$ python3 -q
>>> import numpy as np
>>> import numpy.linalg as la
>>> np.set_printoptions(suppress=True, linewidth=200)
>>> J = np.array([[6, 6, 3, 3], [0, 0, 0, 0]])
>>> J
array([[6, 6, 3, 3],
       [0, 0, 0, 0]])
>>> np.unique(J.round(6), axis=0).shape
(2, 4)
>>> round(np.trace(la.pinv(J) @ J), 3)
np.float64(1.0)
>>> np.allclose(J[:-1].T @ la.lstsq(J[:-1].T, J[-1])[0], J[-1])
True
>>> np.round(J @ la.pinv(J) @ J, 3)
array([[6., 6., 3., 3.],
       [0., 0., 0., 0.]])
>>> np.abs(np.diag(la.qr(J)[1])) > 1e-9
array([ True, False])
>>> m1 = np.array([[4, 4, 4], [4, 8, 8], [4, 8, 12]])
>>> # equal to its transpose
>>> (m1 - m1.T) / 2
array([[0., 0., 0.],
       [0., 0., 0.],
       [0., 0., 0.]])
>>> round(np.abs(la.eigvals(m1)).max(), 3)
np.float64(20.196)
>>> la.matrix_power(m1, 2)
array([[ 48,  80,  96],
       [ 80, 144, 176],
       [ 96, 176, 224]])
>>> print((m1 + m1.T) / 2)
[[ 4.  4.  4.]
 [ 4.  8.  8.]
 [ 4.  8. 12.]]
>>> np.trace(m1)
np.int64(24)
>>> m1 @ m1
array([[ 48,  80,  96],
       [ 80, 144, 176],
       [ 96, 176, 224]])
>>> Lm = la.cholesky(m1)
>>> np.round(m1 / np.sqrt(np.outer(np.diag(m1), np.diag(m1))), 3)
array([[1.   , 0.707, 0.577],
       [0.707, 1.   , 0.816],
       [0.577, 0.816, 1.   ]])
>>> Lm
array([[2., 0., 0.],
       [2., 2., 0.],
       [2., 2., 2.]])
>>> A2 = la.inv(m1)
>>> np.round(la.slogdet(m1)[0], 3)
np.float64(1.0)
>>> np.allclose(A2, m1.T)
False
>>> m1 @ A2
array([[1., 0., 0.],
       [0., 1., 0.],
       [0., 0., 1.]])
>>> round(float(la.det(m1) * la.det(A2)), 3)
1.0
>>> np.round(la.inv(A2), 3)
array([[ 4.,  4.,  4.],
       [ 4.,  8.,  8.],
       [ 4.,  8., 12.]])
>>> u = np.array([-2, 0, 0])
>>> A2 = m1 + np.outer(u, np.eye(3)[2])
>>> print(round(la.det(A2) / la.det(m1), 3), round(1 + la.solve(m1, u)[2], 3))
1.0 1.0
>>> la.matrix_rank(A2 - m1)
np.int64(1)
>>> u = np.array([8, 1, 4, 6])
>>> r1 = np.array([0, 2, 2, -1])
>>> F = u[:, None] + r1[None, :]
>>> F
array([[ 8, 10, 10,  7],
       [ 1,  3,  3,  0],
       [ 4,  6,  6,  3],
       [ 6,  8,  8,  5]])
>>> np.einsum("ij,ji->", F, F)
np.int64(402)
>>> print(round(float(la.det(F.T)), 3))
0.0
>>> print(np.round(la.eigvals(F), 3) + 0)
[19.944  2.056  0.     0.   ]
>>> np.round(np.poly(F), 3) + 0
array([  1., -22.,  41.,   0.,   0.])
>>> np.round(la.det(2 * F), 3), np.round(la.det(F), 3)
(np.float64(-0.0), np.float64(-0.0))
>>> round(float(la.det(F[::-1])), 3)
-0.0
